$ python -q
>>> import numpy as np
>>> np.set_printoptions(precision=2, suppress=True, linewidth=140)
>>> rng = np.random.default_rng(11)
>>> E = rng.normal(size=(33, 8)) + 10 * np.array([-6, -5, 8, 2, 8, -2, 5, -5])
>>> E
array([[-59.97, -48.64,  81.22,  19.49,  79.7 , -20.53,  50.57, -50.06],
       [-59.25, -51.85,  81.57,  19.9 ,  80.68, -20.14,  49.62, -49.54],
       [-59.18, -50.2 ,  79.85,  20.69,  79.13, -21.51,  50.39, -50.67],
       [-61.92, -50.81,  79.53,  18.81,  78.51, -19.96,  50.9 , -50.23],
       [-60.74, -49.62,  80.72,  19.7 ,  80.54, -18.96,  49.79, -50.81],
       [-59.65, -49.75,  81.1 ,  18.72,  79.34, -20.84,  48.27, -49.87],
       [-59.47, -50.74,  81.39,  20.82,  80.63, -19.6 ,  50.96, -51.33],
       [-59.39, -49.4 ,  78.23,  20.35,  79.75, -19.22,  49.56, -50.02],
       [-59.66, -50.88,  80.6 ,  19.9 ,  80.49, -20.52,  51.09, -49.39],
       [-60.18, -49.37,  81.26,  21.79,  78.43, -19.12,  50.47, -50.09],
       [-61.01, -48.74,  78.74,  20.57,  81.3 , -21.6 ,  49.7 , -51.31],
       [-59.76, -48.49,  82.02,  18.22,  79.43, -19.3 ,  51.58, -49.58],
       [-60.75, -49.7 ,  79.98,  19.8 ,  79.27, -19.61,  50.31, -50.09],
       [-60.22, -51.28,  79.51,  21.21,  79.81, -21.44,  51.33, -49.47],
       [-57.89, -49.94,  79.54,  18.55,  81.32, -17.43,  49.18, -50.65],
       [-59.4 , -50.83,  79.73,  19.65,  80.19, -18.91,  50.02, -49.08],
       [-60.42, -49.67,  77.86,  18.55,  80.8 , -20.59,  50.58, -49.46],
       [-58.68, -49.19,  81.02,  19.89,  79.3 , -20.73,  49.51, -51.13],
       [-60.55, -50.09,  80.25,  19.66,  78.08, -20.07,  50.23, -48.92],
       [-59.42, -50.64,  79.28,  22.01,  80.76, -18.17,  52.13, -50.82],
       [-59.61, -49.54,  80.56,  20.54,  80.2 , -19.83,  48.5 , -50.17],
       [-60.75, -49.87,  79.53,  20.62,  80.82, -19.69,  50.32, -49.91],
       [-60.45, -50.16,  79.5 ,  20.39,  80.01, -19.42,  48.67, -49.11],
       [-60.76, -50.73,  79.8 ,  19.44,  80.29, -20.57,  48.93, -50.85],
       [-58.69, -49.96,  78.83,  20.01,  78.44, -18.21,  48.48, -49.52],
       [-59.46, -51.45,  80.3 ,  21.  ,  80.47, -19.74,  50.95, -49.84],
       [-59.66, -50.13,  80.63,  19.06,  80.79, -20.51,  48.91, -49.63],
       [-58.31, -49.04,  79.48,  20.7 ,  79.55, -20.12,  50.09, -52.32],
       [-59.81, -51.03,  79.3 ,  18.53,  78.48, -20.94,  50.83, -48.33],
       [-60.03, -48.91,  79.74,  18.09,  80.15, -19.55,  49.57, -49.7 ],
       [-59.43, -50.86,  78.52,  19.78,  79.79, -20.35,  50.99, -48.27],
       [-60.42, -49.3 ,  80.94,  20.71,  81.05, -20.39,  50.74, -47.98],
       [-59.2 , -50.62,  80.61,  21.26,  80.37, -20.56,  51.54, -51.25]])
>>> gram = np.cov(E, rowvar=False)
>>> np.polyfit(E[:, 6], E[:, 0], 1)
array([ -0.1 , -54.65])
>>> np.argwhere(np.triu(np.abs(np.corrcoef(E.T)) > 0.8, 1))
array([], shape=(0, 2), dtype=int64)
>>> E.std(axis=0)
array([0.82, 0.84, 0.99, 1.  , 0.87, 0.94, 0.97, 0.94])
>>> np.argsort(-E.std(axis=0).round(6), kind="stable")
array([3, 2, 6, 5, 7, 4, 1, 0])
